$ ipython --no-banner

In [1]: import numpy as np

In [2]: from numpy import linalg as LA

In [3]: np.set_printoptions(precision=3, suppress=True, linewidth=200, floatmode="fixed")

In [4]: K = np.loadtxt("case0.csv", delimiter=",")

In [5]: K
Out[5]: 
array([[-0.700,  1.100,  0.200, -1.400],
       [ 1.300, -0.400,  0.300, -0.400],
       [ 1.100,  0.000,  0.600,  0.400],
       [-1.100,  0.500,  1.700, -1.000],
       [ 0.600,  1.800, -0.700,  2.300],
       [ 4.000,  7.000, -7.500, -4.000],
       [-0.100, -0.100,  0.900,  0.800],
       [ 0.400, -0.500, -0.200,  0.700],
       [-0.900,  0.500, -0.200,  0.500],
       [ 1.300,  0.200,  0.800, -0.100],
       [ 1.200,  0.200,  0.400,  0.200],
       [ 0.700,  1.500,  0.000,  0.500],
       [ 0.200, -0.100, -0.400, -0.800],
       [-0.200, -1.800,  0.000, -0.600],
       [-2.100,  0.600,  1.200, -0.400],
       [ 0.000,  0.000, -2.200, -1.000],
       [ 0.100,  1.500,  0.200, -0.800],
       [ 0.400, -1.500, -0.600, -0.700],
       [-0.400,  0.300,  0.300,  0.100],
       [-1.200, -0.400,  0.000, -0.400],
       [ 1.900,  1.000, -0.200,  0.000],
       [ 1.200,  1.100,  2.000,  0.500],
       [ 0.500, -1.100, -0.800, -1.300],
       [ 0.300, -1.400, -0.300, -0.200],
       [ 0.200,  0.700,  0.400, -0.800],
       [ 0.200,  0.900, -0.800,  1.000],
       [ 0.200,  0.200,  0.900, -0.600],
       [ 0.800, -0.400, -0.200,  0.400],
       [ 0.000, -1.400,  0.500,  0.200]])

In [6]: labels = K[:, 2] > np.median(K[:, 2])

In [7]: u = K[labels].mean(axis=0) - K[~labels].mean(axis=0)

In [8]: u
Out[8]: array([-0.356, -0.045,  1.683,  0.004])

In [9]: ((K - K.mean(axis=0)) @ u > 0).astype(int)
Out[9]: array([1, 1, 1, 1, 0, 0, 1, 0, 1, 1, 1, 1, 0, 1, 1, 0, 1, 0, 1, 1, 0, 1, 0, 0, 1, 0, 1, 0, 1])

In [10]: np.argsort(-np.abs(u).round(6), kind="stable")
Out[10]: array([2, 0, 1, 3])

In [11]: labels.astype(int)
Out[11]: array([1, 1, 1, 1, 0, 0, 1, 0, 0, 1, 1, 0, 0, 0, 1, 0, 1, 0, 1, 0, 0, 1, 0, 0, 1, 0, 1, 0, 1])

In [12]: dist = LA.norm(K[:, None] - K[None], axis=-1)

In [13]: np.flatnonzero(dist[26] < dist.mean() / 2)
Out[13]: array([ 1,  2,  9, 10, 12, 18, 24, 26])

In [14]: np.unravel_index(dist.round(6).argmax(), dist.shape)
Out[14]: (np.int64(5), np.int64(28))

In [15]: dist[26].round(6).argsort(kind="stable")[:4]
Out[15]: array([26, 24, 18,  9])

In [16]: M2 = np.c_[K[:, :3] @ np.array([[1, 0, 2], [1, 0, -1], [0, 0, -2]]), np.array([1, -1, -2, -1, 1, -1, -1, -1, 0, -2, -2, 1, 0, -2, 2, 1, -2, -1, 1, 2, -1, 1, 1, -1, -1, -2, -2, -1, 0])]

In [17]: M2
Out[17]: 
array([[ 0.400,  0.000, -2.900,  1.000],
       [ 0.900,  0.000,  2.400, -1.000],
       [ 1.100,  0.000,  1.000, -2.000],
       [-0.600,  0.000, -6.100, -1.000],
       [ 2.400,  0.000,  0.800,  1.000],
       [11.000,  0.000, 16.000, -1.000],
       [-0.200,  0.000, -1.900, -1.000],
       [-0.100,  0.000,  1.700, -1.000],
       [-0.400,  0.000, -1.900,  0.000],
       [ 1.500,  0.000,  0.800, -2.000],
       [ 1.400,  0.000,  1.400, -2.000],
       [ 2.200,  0.000, -0.100,  1.000],
       [ 0.100,  0.000,  1.300,  0.000],
       [-2.000,  0.000,  1.400, -2.000],
       [-1.500,  0.000, -7.200,  2.000],
       [ 0.000,  0.000,  4.400,  1.000],
       [ 1.600,  0.000, -1.700, -2.000],
       [-1.100,  0.000,  3.500, -1.000],
       [-0.100,  0.000, -1.700,  1.000],
       [-1.600,  0.000, -2.000,  2.000],
       [ 2.900,  0.000,  3.200, -1.000],
       [ 2.300,  0.000, -2.700,  1.000],
       [-0.600,  0.000,  3.700,  1.000],
       [-1.100,  0.000,  2.600, -1.000],
       [ 0.900,  0.000, -1.100, -1.000],
       [ 1.100,  0.000,  1.100, -2.000],
       [ 0.400,  0.000, -1.600, -2.000],
       [ 0.400,  0.000,  2.400, -1.000],
       [-1.400,  0.000,  0.400,  0.000]])

In [18]: LA.norm(LA.qr(K)[0].T @ M2, axis=0) ** 2 / ((M2 ** 2).sum(axis=0) + 1e-12)
Out[18]: array([1.000, 0.000, 1.000, 0.329])

In [19]: np.round(LA.norm(M2 - K @ LA.lstsq(K, M2)[0], axis=0), 3) + 0
Out[19]: array([0.000, 0.000, 0.000, 5.961])

In [20]: LA.matrix_rank(np.c_[K, M2])
Out[20]: np.int64(5)

In [21]: LA.matrix_rank(M2)
Out[21]: np.int64(3)

In [22]: C2 = np.cov(K, rowvar=False)

In [23]: C2.shape
Out[23]: (4, 4)

In [24]: C2
Out[24]: 
array([[ 1.235,  0.929, -1.073, -0.323],
       [ 0.929,  2.516, -1.676, -0.706],
       [-1.073, -1.676,  2.676,  1.033],
       [-0.323, -0.706,  1.033,  1.152]])

In [25]: np.median(K, axis=0)
Out[25]: array([ 0.200,  0.200,  0.000, -0.200])
